$ python -q
>>> import numpy as np
>>> np.set_printoptions(precision=3, suppress=True, linewidth=160)
>>> J = np.load("m.npy")
>>> J
array([[ 2, -1,  0,  3,  0,  2, -2, -1, -3, -1, -2],
       [-3,  2, -1,  0,  2,  0, -2, -3,  2, -1, -3],
       [ 0,  1, -3, -2,  0,  2,  3,  3,  0,  0,  1],
       [ 2, -1, -2,  1, -2,  1,  1, -2, -3,  1,  1],
       [-3, -1, -2, -2,  3, -3, -3,  0,  2,  0,  3],
       [-3, -3, -3,  1, -2, -1,  0,  1, -1, -2, -3],
       [ 5, -3,  1,  3, -2,  2,  0,  2, -5,  0,  1]])
>>> left, sig, Vh = np.linalg.svd(J)
>>> evecs = Vh[:(sig > 1e-8).sum()]
>>> rng = np.random.default_rng(540)
>>> x = J[0] + 3 * J[1] + rng.integers(2) * np.eye(11)[5]
>>> x
array([ -7.,   5.,  -3.,   3.,   6.,   2.,  -8., -10.,   3.,  -4., -11.])
>>> np.allclose(evecs.T @ evecs @ x, x)
True
>>> np.diag(evecs.T @ evecs)
array([0.505, 0.513, 0.834, 0.285, 0.548, 0.509, 0.613, 0.875, 0.409, 0.198, 0.71 ])
>>> r = np.linalg.matrix_rank(J)
>>> r
np.int64(6)
>>> null = np.linalg.svd(J)[2][r:].T
>>> np.linalg.matrix_rank(J.T @ J), np.linalg.matrix_rank(J @ J.T)
(np.int64(6), np.int64(6))
>>> W = np.array([[-2, 0, 0, 2, -1],
...     [3, -2, 2, -3, 1],
...     [3, -2, 0, -3, -1],
...     [0, -2, 3, 1, 3],
...     [0, -1, 1, 3, -1],
...     [0, -2, -1, 2, -1],
...     [3, 0, 3, -1, 0],
...     [-2, 0, 1, -2, 1],
...     [-1, 2, 0, 0, -3],
...     [-3, 3, 2, -2, 3],
...     [-1, -1, 3, -2, -3]])
>>> b = np.array([1, 2, 1, 0, 3])
>>> H = np.maximum(J @ W + b, 0)
>>> np.linalg.matrix_rank(H)
np.int64(5)
>>> H
array([[ 0,  0,  0, 24, 18],
       [14,  2,  0, 13,  4],
       [ 0,  5, 10,  0,  0],
       [ 0,  2,  5,  9, 13],
       [ 0, 16,  0,  1,  0],
       [ 0, 11,  0, 13, 19],
       [ 0,  0,  5, 11, 17]])
>>> (H > 0).astype(int)
array([[0, 0, 0, 1, 1],
       [1, 1, 0, 1, 1],
       [0, 1, 1, 0, 0],
       [0, 1, 1, 1, 1],
       [0, 1, 0, 1, 0],
       [0, 1, 0, 1, 1],
       [0, 0, 1, 1, 1]])
>>> cent = np.array([[-1, -1, 3], [2, 3, 0], [2, 3, 0], [3, -1, -1], [2, 2, 0]])
>>> W @ cent
array([[  6,  -2,  -8],
       [-10,   2,  12],
       [-18,  -8,  12],
       [ 11,   8,  -1],
       [  7,  -5,  -3],
       [ -2, -13,  -2],
       [  0,   7,  10],
       [  0,   9,  -4],
       [ -1,   1,  -3],
       [ 13,  26,  -7],
       [ -7,   3,  -1]])
>>> H @ cent
array([[108,  12, -24],
       [ 37, -13,  29],
       [ 30,  45,   0],
       [ 67,  38,  -9],
       [ 35,  47,  -1],
       [ 99,  58, -13],
       [ 77,  38, -11]])
>>> r0 = np.array([-3, -1])
>>> np.array([np.convolve(row, r0, "same") for row in J])
array([[ -6,   1,   1,  -9,  -3,  -6,   4,   5,  10,   6,   7],
       [  9,  -3,   1,   1,  -6,  -2,   6,  11,  -3,   1,  10],
       [  0,  -3,   8,   9,   2,  -6, -11, -12,  -3,   0,  -3],
       [ -6,   1,   7,  -1,   5,  -1,  -4,   5,  11,   0,  -4],
       [  9,   6,   7,   8,  -7,   6,  12,   3,  -6,  -2,  -9],
       [  9,  12,  12,   0,   5,   5,   1,  -3,   2,   7,  11],
       [-15,   4,   0, -10,   3,  -4,  -2,  -6,  13,   5,  -3]])
>>> np.cross(J[6, :3], J[3, :3])
array([ 7, 12,  1])
>>> np.correlate(J[6], J[3], "full")
array([  5,   2, -17,   3,   9,  -9, -10,  15, -21, -15,  32,  -6,  -1,  -7,   7,  -4,   6,  10, -12,  -1,   2])
>>> np.convolve(J[6], r0)
array([-15,   4,   0, -10,   3,  -4,  -2,  -6,  13,   5,  -3,  -1])
